% ipython --no-banner

In [1]: import numpy as np

In [2]: np.set_printoptions(suppress=True, linewidth=120)

In [3]: M = np.diag(np.array([1, 3, 3, 1, 2, 1, 2, 0, -2, 3, -2, -2, 2, 1]))

In [4]: M
Out[4]: 
array([[ 1,  0,  0,  0,  0,  0,  0,  0,  0,  0,  0,  0,  0,  0],
       [ 0,  3,  0,  0,  0,  0,  0,  0,  0,  0,  0,  0,  0,  0],
       [ 0,  0,  3,  0,  0,  0,  0,  0,  0,  0,  0,  0,  0,  0],
       [ 0,  0,  0,  1,  0,  0,  0,  0,  0,  0,  0,  0,  0,  0],
       [ 0,  0,  0,  0,  2,  0,  0,  0,  0,  0,  0,  0,  0,  0],
       [ 0,  0,  0,  0,  0,  1,  0,  0,  0,  0,  0,  0,  0,  0],
       [ 0,  0,  0,  0,  0,  0,  2,  0,  0,  0,  0,  0,  0,  0],
       [ 0,  0,  0,  0,  0,  0,  0,  0,  0,  0,  0,  0,  0,  0],
       [ 0,  0,  0,  0,  0,  0,  0,  0, -2,  0,  0,  0,  0,  0],
       [ 0,  0,  0,  0,  0,  0,  0,  0,  0,  3,  0,  0,  0,  0],
       [ 0,  0,  0,  0,  0,  0,  0,  0,  0,  0, -2,  0,  0,  0],
       [ 0,  0,  0,  0,  0,  0,  0,  0,  0,  0,  0, -2,  0,  0],
       [ 0,  0,  0,  0,  0,  0,  0,  0,  0,  0,  0,  0,  2,  0],
       [ 0,  0,  0,  0,  0,  0,  0,  0,  0,  0,  0,  0,  0,  1]])

In [5]: rng = np.random.default_rng(1741)

In [6]: A2 = M + rng.integers(-2, 3, (14, 13)) @ rng.integers(-2, 3, (13, 14))

In [7]: A2
Out[7]: 
array([[  6,   3,  -6,  -2, -10,   3,   0,  -3,   9,  -5,   4,   6,   3,  16],
       [  0,  -5,   9,  -6,  -7, -14,   6,  -3,   9,  -7,  -2,  -8,  12,   9],
       [ -4,  -2,   2,  -3,   2,   5,  -7,   4,   1,  -9,  11,  -1,  -9,  -4],
       [ -8,   0,  -7,  -4,  -3,  11,  -9, -10,   5,  -3,   4,  11,  -4,  12],
       [ 11,   4,   5,  -5,   6, -23,   5,  -9,   2,  -3,   3, -10,  14,   7],
       [  8,  -8,   7,  -8,   6,  -7,   2,  18,   0,  13,   6, -23,  -1,  -5],
       [  0,  12, -10,   4, -12,  15, -23,  -1,   8,   3,   6,   8,   2,  16],
       [  6,  -1,   4,   0,   5, -26,   8,   4,  11,  -2, -12,  -8,  12,  -4],
       [ -2,  -3,  -5,  -1,   0,   0,   5,   8,   6,   5,  -6,   2,   1,   5],
       [ -6,   6,   5,   0,  -2,   2,   3, -15,   3,  -5,  -5,  12,  -3,   3],
       [-12,  -3,  -7,   9,   8,   7,   3,   3,  -2,  -1,  -9,  12, -11, -11],
       [  5,   0,  -3,   3,  15, -11,   8,   5,  -6,  -7,   9,  -9,   0,  -1],
       [ -7, -11,   5, -13,   4, -12,  12,  10,   5,   2,  -8,  -7,  -1, -12],
       [  3,   7,  -9,   2,   6,   5, -19,  12,   3,  16,   6,  -5,  -4,  -1]])

In [8]: np.linalg.matrix_rank(A2 - M, tol=1e-8)
Out[8]: np.int64(13)

In [9]: w1 = np.array([[0, 2, 2, -2, 1, -1],
   ...:     [-2, -2, 0, 0, 0, 1],
   ...:     [2, 0, 0, -1, -1, 0],
   ...:     [1, 0, 2, 2, 2, 1],
   ...:     [0, 2, 1, -1, 2, -1],
   ...:     [0, -1, -2, 2, 1, 2],
   ...:     [0, 2, -1, -1, -1, 0],
   ...:     [0, 0, 1, -1, 2, 2],
   ...:     [-1, 1, 1, 0, 1, 0],
   ...:     [2, 2, -2, 0, -1, -1],
   ...:     [2, -1, -2, 0, -1, 2],
   ...:     [-1, 0, 0, -1, 0, 0],
   ...:     [0, -1, 2, 0, 2, -2],
   ...:     [-2, 0, 2, 0, -2, 0]])

In [10]: c = np.array([2, 1, 2, 2, 2, 0])

In [11]: H = np.maximum(A2 @ w1 + c, 0)

In [12]: np.round((H > 0).mean(axis=0), 2)
Out[12]: array([0.36, 0.57, 0.5 , 0.5 , 0.64, 0.43])

In [13]: np.linalg.matrix_rank(H)
Out[13]: np.int64(6)

In [14]: (H > 0).astype(int)
Out[14]: 
array([[0, 0, 1, 1, 0, 1],
       [0, 1, 1, 0, 0, 0],
       [1, 0, 0, 1, 1, 1],
       [0, 0, 0, 1, 0, 1],
       [0, 1, 1, 0, 0, 0],
       [1, 1, 0, 0, 1, 0],
       [0, 0, 1, 1, 1, 1],
       [0, 1, 1, 0, 1, 0],
       [0, 1, 1, 0, 1, 0],
       [0, 0, 0, 1, 0, 0],
       [0, 1, 0, 1, 1, 1],
       [1, 1, 1, 0, 1, 0],
       [1, 1, 0, 0, 1, 0],
       [1, 0, 0, 1, 1, 1]])

In [15]: Z = np.array([[2, 0], [2, 2], [3, 3], [2, 5], [3, 2], [5, 5]])

In [16]: (H @ Z).round(6).argmax(axis=1)
Out[16]: array([1, 0, 1, 1, 0, 0, 1, 0, 0, 1, 1, 0, 0, 0])

In [17]: w1 @ Z
Out[17]: 
array([[ 4, -3],
       [-3,  1],
       [-1, -7],
       [23, 25],
       [ 6,  1],
       [ 9, 14],
       [-4, -6],
       [17, 12],
       [ 6,  7],
       [-6, -9],
       [ 3,  0],
       [-4, -5],
       [ 0, -2],
       [-4,  2]])

In [18]: print(H @ Z)
[[190 205]
 [229 229]
 [395 396]
 [240 390]
 [366 366]
 [389 184]
 [518 749]
 [649 604]
 [164 151]
 [ 30  75]
 [428 496]
 [331 260]
 [215 144]
 [439 421]]
